>>> import numpy as np
>>> import numpy.linalg as la
>>> np.set_printoptions(precision=1, suppress=True, linewidth=100)
>>> W0 = np.loadtxt("case8.csv", delimiter=",")
>>> W0
array([[ 1., -1.,  1., -1.,  1., -1.,  1., -1.],
       [ 1.,  1., -1., -1., -1., -1.,  1.,  1.],
       [ 1., -1., -1.,  1., -1.,  1.,  1., -1.],
       [ 1., -1., -1.,  1.,  1., -1., -1.,  1.],
       [ 1.,  1.,  1.,  1., -1., -1., -1., -1.],
       [ 1.,  1.,  1.,  1.,  1.,  1.,  1.,  1.],
       [ 1.,  1., -1., -1.,  1.,  1., -1., -1.],
       [ 1., -1.,  1., -1., -1.,  1., -1.,  1.]])
>>> x0 = np.array([0, -1, 0, -1, 3, -3, 2, 0])
>>> y = W0 @ x0
>>> y
array([10.,  2., -4.,  4., -4.,  0., -2., -6.])
>>> la.solve(W0, -1 * y)
array([ 0.,  1., -0.,  1., -3.,  3., -2.,  0.])
>>> la.solve(W0, y + W0[:, 6])
array([ 0., -1., -0., -1.,  3., -3.,  3.,  0.])
>>> left, s, vt = la.svd(W0, full_matrices=False)
>>> np.cumsum(s ** 2) / np.sum(s ** 2)
array([0.1, 0.3, 0.4, 0.5, 0.6, 0.8, 0.9, 1. ])
>>> other = W0[0, 0] * W0[1:] - np.outer(W0[1:, 0], W0[0])
>>> other
array([[ 0.,  2., -2.,  0., -2.,  0.,  0.,  2.],
       [ 0.,  0., -2.,  2., -2.,  2.,  0.,  0.],
       [ 0.,  0., -2.,  2.,  0.,  0., -2.,  2.],
       [ 0.,  2.,  0.,  2., -2.,  0., -2.,  0.],
       [ 0.,  2.,  0.,  2.,  0.,  2.,  0.,  2.],
       [ 0.,  2., -2.,  0.,  0.,  2., -2.,  0.],
       [ 0.,  0.,  0.,  0., -2.,  2., -2.,  2.]])
>>> np.flatnonzero(~other.round(6).any(axis=1))
array([], dtype=int64)
>>> la.matrix_rank(other), la.matrix_rank(W0)
(np.int64(7), np.int64(8))
>>> W0[:, 0] / W0[0, 0]
array([1., 1., 1., 1., 1., 1., 1., 1.])
>>> A = np.loadtxt("out13.csv", delimiter=",")
>>> A
array([[ 0.1, -1.4,  1.8,  0.5, -1.2,  3.6],
       [ 0.5, -1.4,  0.5,  0.2, -1.5,  4.2],
       [ 0.3,  1.1, -0.5, -0.3, -2. , -3. ],
       [ 1.5,  1.2, -0.6,  0.2,  0.2, -3.8],
       [-0.1, -0.9,  1.7, -0.4,  1.7,  2.9],
       [ 1.2, -0.9, -0.5, -1.3,  0.1,  2.7],
       [ 0.7,  0.9, -0.4, -1.3,  0.4, -3.4],
       [ 0.2,  1.3, -0.9, -0.4, -0.8, -3.7],
       [ 0.9, -0.9,  0. , -0.2, -0.6,  3. ],
       [-1.7, -0.8, -1.3,  1.5, -1.5,  2.3],
       [ 0.3, -1.7,  1.2,  0.6,  1.2,  5.3],
       [-1.2, -1.4, -0.7, -0.2,  1.5,  4.4],
       [ 0.1,  0.8, -0.9, -0.7, -0.7, -2.2],
       [-0.8,  0.1, -1.5, -0.3,  1. , -0.6],
       [-0.3, -1.2,  0.2,  2.3,  0.6,  4.1],
       [ 0.7,  1.6, -1.3,  0.5, -1. , -5. ],
       [-1.7, -1.3, -1. ,  0.1,  1.1,  3.9],
       [-2.1, -1.5, -0.3,  0.5,  0.1,  4.5],
       [ 0.9,  1.1, -1.8, -2. , -1.2, -3.5],
       [ 0.3,  0. , -0.1,  0.1,  1.5,  0. ],
       [-1.3,  1.3, -1.7,  0.7,  0.1, -4. ],
       [ 1.3, -0.1, -0.9,  1.5,  1.4,  0.1],
       [ 1.3, -0.2,  1.9,  0.2,  0.5,  0.5],
       [ 0.5, -0.4,  0.6,  2. , -0.6,  1.3],
       [-0.2,  1.2,  0.8, -1.4,  0.1, -3.5],
       [ 1.1, -1.3, -0.1,  0. , -0.1,  3.4],
       [ 1.3,  1. , -0.5, -0.5, -0.7, -3.1],
       [-0.1,  0. , -0.9,  0.6,  0.5, -0.3],
       [-1.8, -0.4,  0.3, -1.2,  0.4,  1. ],
       [ 1.1, -0.8, -0.3,  1. , -1.3,  2.4],
       [-1.2,  1.6, -1. , -0.1, -1.5, -5. ],
       [ 1. , -1.4, -0.4,  0.2, -2.1,  4.1],
       [-1. ,  1. , -0.4,  0. ,  2. , -2.7],
       [ 0.6,  0.6,  0.6, -0.1,  0.1, -1.7],
       [-0.7,  0.5,  0.7,  0.6,  0.1, -1.4],
       [-0.4,  1.1, -0.6,  1.8, -0.2, -3.3],
       [-0.4, -0.7,  0.4, -0.9, -1.6,  1.9],
       [-0.6,  0.6, -0.2, -0.2, -0.3, -2.4],
       [-1.5, -0.9,  1.4,  1.1,  0.2,  2.8],
       [ 0.5, -0.5, -1.4, -0.1, -0.6,  1.5]])
>>> Xc = (A - A.mean(axis=0)) / A.std(axis=0)
>>> Xc.std(axis=0)
array([1., 1., 1., 1., 1., 1.])
>>> beta = la.lstsq(np.delete(Xc, 2, axis=1), Xc[:, 2])[0]
>>> round(1 - np.var(Xc[:, 2] - np.delete(Xc, 2, axis=1) @ beta), 1)
np.float64(0.2)
>>> beta.round(1) + 0
array([0.1, 0.6, 0. , 0.1, 1. ])
>>> f = np.array([0, 0])
>>> np.cross(A[27, :3], A[5, :3])
array([-0.8, -1.1,  0.1])
>>> np.polyval(f, A[27])
array([0., 0., 0., 0., 0., 0.])
>>> M = np.load("mat.npy")
>>> M
array([[6., 1., 1., 1., 1., 1., 1.],
       [1., 6., 1., 1., 1., 1., 1.],
       [1., 1., 6., 1., 1., 1., 1.],
       [1., 1., 1., 6., 1., 1., 1.],
       [1., 1., 1., 1., 6., 1., 1.],
       [1., 1., 1., 1., 1., 6., 1.],
       [1., 1., 1., 1., 1., 1., 6.]])
>>> T = np.stack([M, -3 * M, M[::-1]])
>>> la.norm(T, axis=(1, 2))
array([17.1, 51.4, 17.1])
>>> la.matrix_rank(T)
array([7, 7, 7])
>>> la.matrix_rank(T.reshape(3, -1))
np.int64(2)
>>> T.sum(axis=0)
array([[-11.,  -1.,  -1.,  -1.,  -1.,  -1.,   4.],
       [ -1., -11.,  -1.,  -1.,  -1.,   4.,  -1.],
       [ -1.,  -1., -11.,  -1.,   4.,  -1.,  -1.],
       [ -1.,  -1.,  -1.,  -6.,  -1.,  -1.,  -1.],
       [ -1.,  -1.,   4.,  -1., -11.,  -1.,  -1.],
       [ -1.,   4.,  -1.,  -1.,  -1., -11.,  -1.],
       [  4.,  -1.,  -1.,  -1.,  -1.,  -1., -11.]])
>>> (T @ M.T).shape
(3, 7, 7)
>>> T.shape
(3, 7, 7)
>>> t = np.radians(180)
>>> R = np.eye(7)
>>> R[1, 1] = R[0, 0] = np.cos(t)
>>> R[1, 0], R[0, 1] = -np.sin(t), np.sin(t)
>>> R.round(1) + 0
array([[-1.,  0.,  0.,  0.,  0.,  0.,  0.],
       [ 0., -1.,  0.,  0.,  0.,  0.,  0.],
       [ 0.,  0.,  1.,  0.,  0.,  0.,  0.],
       [ 0.,  0.,  0.,  1.,  0.,  0.,  0.],
       [ 0.,  0.,  0.,  0.,  1.,  0.,  0.],
       [ 0.,  0.,  0.,  0.,  0.,  1.,  0.],
       [ 0.,  0.,  0.,  0.,  0.,  0.,  1.]])
>>> other = M @ R.T
>>> la.svd(M, compute_uv=False), la.svd(other, compute_uv=False)
(array([12.,  5.,  5.,  5.,  5.,  5.,  5.]), array([12.,  5.,  5.,  5.,  5.,  5.,  5.]))
>>> np.abs(other - M).max(axis=0)
array([12., 12.,  0.,  0.,  0.,  0.,  0.])
>>> rng = np.random.default_rng(5047)
>>> z = rng.permutation(7)
>>> other = M[:, z] * rng.choice([-1, 1], 7)
>>> other
array([[ 6., -1., -1., -1.,  1.,  1.,  1.],
       [ 1., -6., -1., -1.,  1.,  1.,  1.],
       [ 1., -1., -1., -1.,  1.,  1.,  6.],
       [ 1., -1., -1., -1.,  1.,  6.,  1.],
       [ 1., -1., -1., -1.,  6.,  1.,  1.],
       [ 1., -1., -6., -1.,  1.,  1.,  1.],
       [ 1., -1., -1., -6.,  1.,  1.,  1.]])
>>> left, _, vt = la.svd(M.T @ other)
>>> np.round(left @ vt, 1) + 0
array([[ 1.,  0.,  0.,  0.,  0.,  0.,  0.],
       [ 0., -1.,  0.,  0.,  0.,  0.,  0.],
       [ 0.,  0.,  0.,  0.,  0.,  0.,  1.],
       [ 0.,  0.,  0.,  0.,  0.,  1.,  0.],
       [ 0.,  0.,  0.,  0.,  1.,  0.,  0.],
       [ 0.,  0., -1.,  0.,  0.,  0.,  0.],
       [ 0.,  0.,  0., -1.,  0.,  0.,  0.]])
>>> np.round(la.lstsq(M, other)[0], 1) + 0
array([[ 1.,  0.,  0.,  0.,  0.,  0.,  0.],
       [ 0., -1.,  0.,  0.,  0.,  0.,  0.],
       [ 0.,  0.,  0.,  0.,  0.,  0.,  1.],
       [ 0.,  0.,  0.,  0.,  0.,  1.,  0.],
       [ 0.,  0.,  0.,  0.,  1.,  0.,  0.],
       [ 0.,  0., -1.,  0.,  0.,  0.,  0.],
       [ 0.,  0.,  0., -1.,  0.,  0.,  0.]])
>>> q, vecs = la.qr(M[:, :3])[0], la.qr(M[:, 3:])[0]
>>> s = la.svd(q.T @ vecs, compute_uv=False)
>>> (s > 0.9).sum()
np.int64(0)
>>> np.round(la.norm(q @ q.T - vecs @ vecs.T, 2), 1)
np.float64(1.0)
>>> np.degrees(np.arccos(s.clip(0, 1)))
array([45.5, 90. , 90. ])
>>> x0 = np.array([1, 1, 1, 2, 0, 1, 1])
>>> y = M @ x0
>>> y
array([12., 12., 12., 17.,  7., 12., 12.])
>>> np.round(la.solve(M, -3 * y), 1) + 0
array([-3., -3., -3., -6.,  0., -3., -3.])
>>> np.round(la.solve(M.T, M[2]), 1) + 0
array([0., 0., 1., 0., 0., 0., 0.])
>>> np.round(la.solve(M, M[:, 4]), 1) + 0
array([0., 0., 0., 0., 1., 0., 0.])
>>> np.round(la.solve(M, y), 1) + 0
array([1., 1., 1., 2., 0., 1., 1.])
>>> arr = np.loadtxt("m.csv", delimiter=",")
>>> arr.round(1) + 0
array([[ -5.2, -11.7,  -6.9,  -3.3,   5. ,  -2.1,   3.5,  -6.9,  -8.1,  -9.4, -17.1,  -6.5],
       [ -4.8, -10.2,  -6.2,  -3. ,   4.3,  -2.2,   3.2,  -6.2,  -7. ,  -7.8, -15.3,  -5.6],
       [ -4.5,  -9.4,  -5.8,  -2.7,   3.9,  -2.2,   3.1,  -5.8,  -6.3,  -6.9, -14.2,  -5. ],
       [ -3.8,  -7.2,  -4.7,  -2.2,   2.8,  -2.2,   2.5,  -4.7,  -4.6,  -4.5, -11.3,  -3.7],
       [ -3.4,  -6. ,  -4.1,  -1.9,   2.2,  -2.2,   2.2,  -4.1,  -3.7,  -3.4,  -9.7,  -3. ],
       [ -2.9,  -4.5,  -3.3,  -1.5,   1.4,  -2.2,   1.8,  -3.3,  -2.6,  -1.9,  -7.7,  -2.2],
       [ -2.2,  -2.5,  -2.3,  -1.1,   0.3,  -2.1,   1.2,  -2.3,  -1.3,  -0.3,  -4.8,  -1.2],
       [ -2.1,  -2.4,  -2.2,  -1.1,   0.2,  -2.1,   1.1,  -2.2,  -1.2,  -0.2,  -4.6,  -1.2],
       [ -1.9,  -1.8,  -1.9,  -1. ,  -0.1,  -2. ,   0.9,  -1.9,  -0.9,   0.1,  -3.7,  -0.9],
       [ -1.6,  -1.1,  -1.4,  -0.8,  -0.5,  -1.7,   0.6,  -1.4,  -0.5,   0.4,  -2.5,  -0.7],
       [ -1.6,  -1. ,  -1.4,  -0.8,  -0.6,  -1.7,   0.6,  -1.4,  -0.5,   0.4,  -2.4,  -0.7],
       [ -1.1,  -0.5,  -0.9,  -0.6,  -0.7,  -1.3,   0.3,  -0.9,  -0.3,   0.4,  -1.3,  -0.5],
       [ -1.1,  -0.5,  -0.8,  -0.6,  -0.7,  -1.2,   0.2,  -0.8,  -0.2,   0.4,  -1.2,  -0.5],
       [ -0.9,  -0.4,  -0.7,  -0.5,  -0.7,  -1. ,   0.2,  -0.7,  -0.2,   0.3,  -0.9,  -0.4],
       [ -0.7,  -0.2,  -0.5,  -0.4,  -0.6,  -0.7,   0.1,  -0.5,  -0.2,   0.2,  -0.6,  -0.4],
       [ -0.6,  -0.2,  -0.4,  -0.4,  -0.5,  -0.6,   0.1,  -0.4,  -0.1,   0.1,  -0.5,  -0.3],
       [ -0.6,  -0.2,  -0.4,  -0.4,  -0.5,  -0.6,   0.1,  -0.4,  -0.1,   0.1,  -0.5,  -0.3],
       [ -0.5,  -0.2,  -0.4,  -0.3,  -0.5,  -0.5,   0. ,  -0.4,  -0.1,   0.1,  -0.4,  -0.3],
       [ -0.5,  -0.2,  -0.4,  -0.3,  -0.5,  -0.5,   0. ,  -0.4,  -0.1,   0.1,  -0.4,  -0.3],
       [ -0.3,  -0.1,  -0.2,  -0.2,  -0.3,  -0.3,   0. ,  -0.2,  -0.1,   0. ,  -0.2,  -0.2],
       [ -0.2,   0. ,  -0.1,  -0.1,  -0.1,  -0.2,   0. ,  -0.1,   0. ,   0. ,  -0.1,  -0.1],
       [ -0.1,   0. ,  -0.1,  -0.1,  -0.1,  -0.1,   0. ,  -0.1,   0. ,   0. ,  -0.1,  -0.1],
       [  1. ,   0.4,   0.6,   0.7,   1. ,   0.9,   0.1,   0.6,   0.5,   0.3,   0.6,   0.8],
       [  3.2,   1.7,   2.1,   2.5,   3.3,   2.4,   0.4,   2.1,   2.2,   2.2,   1.9,   3.3],
       [  4.9,   3. ,   3.2,   4. ,   5. ,   3.4,   0.8,   3.2,   3.8,   4.4,   3.1,   5.5],
       [  5.2,   3.3,   3.5,   4.3,   5.3,   3.6,   0.8,   3.5,   4.2,   4.9,   3.4,   5.9],
       [  9.6,   7.5,   6.6,   8.3,   9.1,   5.6,   1.7,   6.6,   9.2,  11.9,   7.1,  12.2],
       [  9.9,   7.8,   6.8,   8.6,   9.3,   5.8,   1.8,   6.8,   9.6,  12.4,   7.4,  12.7],
       [ 12.5,  10.6,   8.7,  11. ,  11.3,   6.8,   2.3,   8.7,  12.9,  17.1,   9.8,  16.7]])
>>> # looks like rank 3
>>> f = np.array([2, 2, -1])
>>> np.polyval(f, arr[28])
array([335.2, 245.4, 167.8, 261.5, 278.2, 104.7,  13.8, 167.8, 356.5, 615.2, 212.7, 587.1])
>>> np.cross(arr[28, :3], arr[27, :3])
array([ 4.1,  1.4, -7.5])
